% ipython --no-banner

In [1]: import numpy as np

In [2]: np.set_printoptions(precision=3, suppress=True, linewidth=200)

In [3]: rd = lambda a: np.round(a, 3) + 0

In [4]: J = np.load("w.npy")

In [5]: print(J)
[[  2   3   4   5   6   7   8   9  10  11  12  13]
 [ 14  15  16  17  18  19  20  21  22  23  24  25]
 [ 26  27  28  29  30  31  32  33  34  35  36  37]
 [ 38  39  40  41  42  43  44  45  46  47  48  49]
 [ 50  51  52  53  54  55  56  57  58  59  60  61]
 [ 62  63  64  65  66  67  68  69  70  71  72  73]
 [ 74  75  76  77  78  79  80  81  82  83  84  85]
 [ 86  87  88  89  90  91  92  93  94  95  96  97]
 [ 98  99 100 101 102 103 104 105 106 107 108 109]
 [110 111 112 113 114 115 116 117 118 119 120 121]
 [122 123 124 125 126 127 128 129 130 131 132 133]
 [134 135 136 137 138 139 140 141 142 143 144 145]]

In [6]: x0 = np.array([1, 6, 2, 3, 6, 5, 6, 8, 9, 1, 4, 8])

In [7]: print(J @ np.ones(12))
[  90.  234.  378.  522.  666.  810.  954. 1098. 1242. 1386. 1530. 1674.]

In [8]: print(J @ np.eye(12)[0])
[  2.  14.  26.  38.  50.  62.  74.  86.  98. 110. 122. 134.]

In [9]: print((J @ x0).argmax())
11

In [10]: print((J * x0).sum(axis=1))
[ 487 1195 1903 2611 3319 4027 4735 5443 6151 6859 7567 8275]

In [11]: print(J @ x0)
[ 487 1195 1903 2611 3319 4027 4735 5443 6151 6859 7567 8275]

In [12]: print((J - J.T) / 2)
[[  0.   -5.5 -11.  -16.5 -22.  -27.5 -33.  -38.5 -44.  -49.5 -55.  -60.5]
 [  5.5   0.   -5.5 -11.  -16.5 -22.  -27.5 -33.  -38.5 -44.  -49.5 -55. ]
 [ 11.    5.5   0.   -5.5 -11.  -16.5 -22.  -27.5 -33.  -38.5 -44.  -49.5]
 [ 16.5  11.    5.5   0.   -5.5 -11.  -16.5 -22.  -27.5 -33.  -38.5 -44. ]
 [ 22.   16.5  11.    5.5   0.   -5.5 -11.  -16.5 -22.  -27.5 -33.  -38.5]
 [ 27.5  22.   16.5  11.    5.5   0.   -5.5 -11.  -16.5 -22.  -27.5 -33. ]
 [ 33.   27.5  22.   16.5  11.    5.5   0.   -5.5 -11.  -16.5 -22.  -27.5]
 [ 38.5  33.   27.5  22.   16.5  11.    5.5   0.   -5.5 -11.  -16.5 -22. ]
 [ 44.   38.5  33.   27.5  22.   16.5  11.    5.5   0.   -5.5 -11.  -16.5]
 [ 49.5  44.   38.5  33.   27.5  22.   16.5  11.    5.5   0.   -5.5 -11. ]
 [ 55.   49.5  44.   38.5  33.   27.5  22.   16.5  11.    5.5   0.   -5.5]
 [ 60.5  55.   49.5  44.   38.5  33.   27.5  22.   16.5  11.    5.5   0. ]]

In [13]: print(np.allclose(J @ J.T, J.T @ J))
False

In [14]: print(np.trace(J))
882

In [15]: print(rd(np.sort(np.abs(np.linalg.eigvals(J)))))
[  0.     0.     0.     0.     0.     0.     0.     0.     0.     0.    22.76 904.76]

In [16]: print(np.unique(J.round(6), axis=0).shape)
(12, 12)

In [17]: left, sigma, VT = np.linalg.svd(J)

In [18]: print(np.argmax(sigma[:-1] / (sigma[1:] + 1e-6)) + 1)
2

In [19]: print(rd(sigma))
[1013.08    20.326    0.       0.       0.       0.       0.       0.       0.       0.       0.       0.   ]

In [20]: B = left[:, :2] @ np.diag(sigma[:2]) @ VT[:2]

In [21]: print(np.linalg.matrix_rank(J, rtol=0.05))
1

In [22]: print(np.linalg.matrix_rank(B))
2

In [23]: print(rd(np.linalg.norm(J - B) / np.linalg.norm(J)))
0.0

In [24]: print(rd(np.linalg.norm(J - B, 2)), rd(sigma[2]))
0.0 0.0

In [25]: print(rd(B))
[[  2.   3.   4.   5.   6.   7.   8.   9.  10.  11.  12.  13.]
 [ 14.  15.  16.  17.  18.  19.  20.  21.  22.  23.  24.  25.]
 [ 26.  27.  28.  29.  30.  31.  32.  33.  34.  35.  36.  37.]
 [ 38.  39.  40.  41.  42.  43.  44.  45.  46.  47.  48.  49.]
 [ 50.  51.  52.  53.  54.  55.  56.  57.  58.  59.  60.  61.]
 [ 62.  63.  64.  65.  66.  67.  68.  69.  70.  71.  72.  73.]
 [ 74.  75.  76.  77.  78.  79.  80.  81.  82.  83.  84.  85.]
 [ 86.  87.  88.  89.  90.  91.  92.  93.  94.  95.  96.  97.]
 [ 98.  99. 100. 101. 102. 103. 104. 105. 106. 107. 108. 109.]
 [110. 111. 112. 113. 114. 115. 116. 117. 118. 119. 120. 121.]
 [122. 123. 124. 125. 126. 127. 128. 129. 130. 131. 132. 133.]
 [134. 135. 136. 137. 138. 139. 140. 141. 142. 143. 144. 145.]]

In [26]: A = np.loadtxt("x.csv", delimiter=",")

In [27]: print(rd(A))
[[-3.006  0.006 -3.056 -0.988 -0.981 -7.08  -8.099 -1.025 -0.988 -4.068  4.049 -2.037 -2.012]
 [-1.934 -0.25  -0.588 -1.357 -1.476 -2.371 -2.48  -0.12  -1.357 -0.817  0.915 -0.479 -1.087]
 [ 1.534  0.352  0.963  1.784  1.686  1.618  1.639  0.568  1.784  0.887  0.305  0.942  1.002]
 [ 3.124  0.786  2.801  4.067  3.66   3.679  3.818  1.738  4.067  2.533  1.072  2.662  2.228]
 [ 5.613  1.546  7.47   8.324  7.025  7.986  8.579  4.738  8.324  6.764  2.824  6.877  4.526]
 [ 6.508  1.837  9.674 10.028  8.293  9.88  10.723  6.151 10.028  8.781  3.569  8.831  5.462]
 [ 6.791  1.931 10.427 10.584  8.699 10.518 11.449  6.633 10.584  9.473  3.816  9.495  5.769]
 [ 7.08   2.027 11.224 11.161  9.116 11.188 12.215  7.143 11.161 10.206  4.072 10.197  6.089]
 [ 7.679  2.228 12.961 12.38   9.986 12.636 13.876  8.254 12.38  11.807  4.615 11.722  6.77 ]
 [ 9.755  2.946 19.885 16.865 13.072 18.297 20.432 12.669 16.865 18.227  6.633 17.75   9.315]
 [14.229  4.571 39.27  27.73  19.98  33.731 38.607 24.948 27.73  36.395 11.501 34.395 15.713]
 [15.082  4.89  43.622 29.97  21.328 37.159 42.678 27.694 29.97  40.499 12.492 38.103 17.067]]

In [28]: print(A.shape)
(12, 13)

In [29]: print(rd(A.sum(axis=1)))
[-29.284 -13.401  15.064  36.231  80.597  99.765 106.17  112.88  127.293 182.712 328.802 360.555]

In [30]: print(rd(A.sum(axis=0)))
[ 72.456  22.871 154.654 130.549 100.387 137.24  153.436  99.391 130.549 140.688  55.863 138.458  70.842]

In [31]: x0 = np.array([-1, -1, 1, 0, 0, -2, 0, -3, 1, -3, 0, 0, -3])

In [32]: a = np.maximum(A @ x0, 0)

In [33]: print(rd(A.T @ a))
[-124.876   -2.545 -111.72   -49.003  -50.107 -269.995 -306.275  -36.616  -49.003 -149.104  149.537  -75.44   -81.298]

In [34]: print(rd(np.maximum(A @ x0, 0) - np.maximum(-A @ x0, 0)))
[  34.433   11.051   -9.747  -23.893  -55.42   -69.585  -74.373  -79.416  -90.331 -133.177 -250.432 -276.476]

In [35]: print(rd(a))
[34.433 11.051  0.     0.     0.     0.     0.     0.     0.     0.     0.     0.   ]

In [36]: print(np.linalg.matrix_rank(A, rtol=0.1))
1

In [37]: print(rd(np.linalg.norm(A, 2) / np.linalg.norm(A)))
0.996

In [38]: print(np.argsort(-np.linalg.norm(A, axis=0).round(6), kind="stable")[:3])
[6 2 9]

In [39]: print([round(float(x), 3) for x in np.linalg.svd(A, compute_uv=False)[:3]])
[172.262, 12.715, 8.874]

In [40]: print(rd(np.trace(np.linalg.pinv(A) @ A)))
3.0

In [41]: print(np.allclose(A[:-1].T @ np.linalg.lstsq(A[:-1].T, A[-1])[0], A[-1]))
True

In [42]: print(np.abs(np.diag(np.linalg.qr(A)[1])) > 1e-9)
[ True  True  True False False False False False False False False False]

In [43]: rank = np.linalg.matrix_rank(A)

In [44]: print(rank)
3

In [45]: null = np.linalg.svd(A)[2][rank:].T

In [46]: print(null.shape)
(13, 10)

In [47]: print([int(np.linalg.matrix_rank(A[:i])) for i in range(1, len(A) + 1)])
[1, 2, 3, 3, 3, 3, 3, 3, 3, 3, 3, 3]

In [48]: print([int(np.linalg.matrix_rank(np.delete(A, i, axis=0))) for i in range(12)])
[3, 3, 3, 3, 3, 3, 3, 3, 3, 3, 3, 3]

In [49]: print(np.linalg.matrix_rank(A.T @ A), np.linalg.matrix_rank(A @ A.T))
3 3

In [50]: F = np.load("run10.npy")

In [51]: print(F)
[[ 2.797  2.675 -1.163  1.41   6.769  5.351 -6.972]
 [-1.5   -1.428  0.542 -0.641 -3.706 -3.091  3.672]
 [-1.581 -1.428  0.926 -0.735 -4.174 -3.409  4.032]
 [ 1.022  1.042 -0.542  0.421  2.426  1.928 -2.622]
 [ 1.114  1.079 -0.641  0.438  2.924  2.297 -2.969]
 [-0.617 -0.644  0.111 -0.251 -1.47  -1.181  1.715]
 [-1.529 -1.523  0.867 -0.632 -3.937 -3.162  4.035]
 [-0.234 -0.288  0.181 -0.179 -1.042 -0.62   0.898]
 [ 2.284  2.311 -1.256  1.01   5.546  4.448 -5.631]
 [-1.471 -1.624  0.897 -0.904 -4.001 -3.266  3.985]
 [ 0.5    0.507 -0.358  0.266  1.245  1.216 -1.356]
 [ 2.646  2.434 -1.331  1.247  6.249  5.136 -6.491]
 [ 2.201  2.387 -1.213  1.175  5.963  4.859 -5.763]
 [-1.526 -1.547  0.586 -0.783 -3.886 -2.887  3.669]
 [ 2.856  2.962 -1.379  1.401  6.903  5.577 -7.036]
 [ 0.852  0.821 -0.435  0.415  1.981  1.717 -2.269]
 [-0.786 -0.741  0.401 -0.464 -1.803 -1.398  1.919]
 [-0.735 -0.679  0.479 -0.405 -1.84  -1.413  1.847]
 [-0.846 -0.716  0.531 -0.379 -2.471 -2.096  2.357]
 [ 1.224  1.339 -0.563  0.481  2.913  2.584 -3.123]
 [-0.334 -0.546  0.173 -0.226 -1.044 -0.722  1.093]
 [ 2.606  2.552 -1.041  1.184  6.133  5.059 -6.165]
 [-1.517 -1.297  0.728 -0.889 -3.904 -2.947  3.832]
 [ 1.207  1.214 -0.582  0.693  2.763  2.138 -2.734]
 [-2.078 -2.051  1.029 -1.117 -5.191 -4.125  4.945]
 [-2.897 -2.909  1.548 -1.465 -7.701 -6.105  7.811]
 [ 1.339  1.251 -0.794  0.621  3.269  2.623 -3.127]
 [-0.928 -0.77   0.417 -0.543 -2.326 -1.705  2.574]
 [ 1.977  2.008 -1.197  0.926  4.835  3.761 -4.749]
 [-1.21  -0.99   0.638 -0.576 -2.784 -2.058  2.694]
 [-1.491 -1.423  0.541 -0.719 -3.696 -2.863  3.693]
 [-0.357 -0.237  0.101 -0.091 -0.689 -0.528  0.711]
 [-0.346 -0.336  0.347 -0.033 -0.821 -0.593  0.703]
 [ 0.385  0.424 -0.331  0.21   1.387  1.243 -1.437]
 [-1.195 -1.044  0.753 -0.691 -2.606 -2.082  2.482]
 [-0.521 -0.761  0.417 -0.464 -1.869 -1.196  1.814]
 [-2.408 -2.531  1.231 -1.263 -5.936 -4.863  6.32 ]
 [-1.555 -1.369  1.028 -0.744 -4.009 -3.104  4.006]
 [-3.022 -2.86   1.465 -1.558 -7.616 -6.017  7.552]]

In [52]: rng = np.random.default_rng(76)

In [53]: B = J + rng.integers(-2, 3, (12, 2)) @ rng.integers(-2, 3, (2, 12))

In [54]: print(B)
[[  2   7   4   9   4   9   6  13   6   9   8  17]
 [ 14  19  16  21  16  21  18  25  18  21  20  29]
 [ 26  29  28  31  29  32  31  35  32  34  34  39]
 [ 34  39  42  41  45  42  39  43  46  42  44  49]
 [ 46  45  54  47  60  51  54  49  64  57  62  55]
 [ 66  63  62  65  63  68  73  71  70  76  76  73]
 [ 76  76  75  78  76  80  82  83  81  85  85  86]
 [ 88  92  87  94  86  94  92  99  89  95  93 102]
 [ 94  95 102  97 107 100 101  99 110 104 108 105]
 [106 107 114 109 119 112 113 111 122 116 120 117]
 [118 117 126 119 132 123 126 121 136 129 134 127]
 [134 131 136 133 140 137 142 137 146 145 148 141]]

In [55]: print(np.linalg.matrix_rank(B - J, tol=1e-8))
2
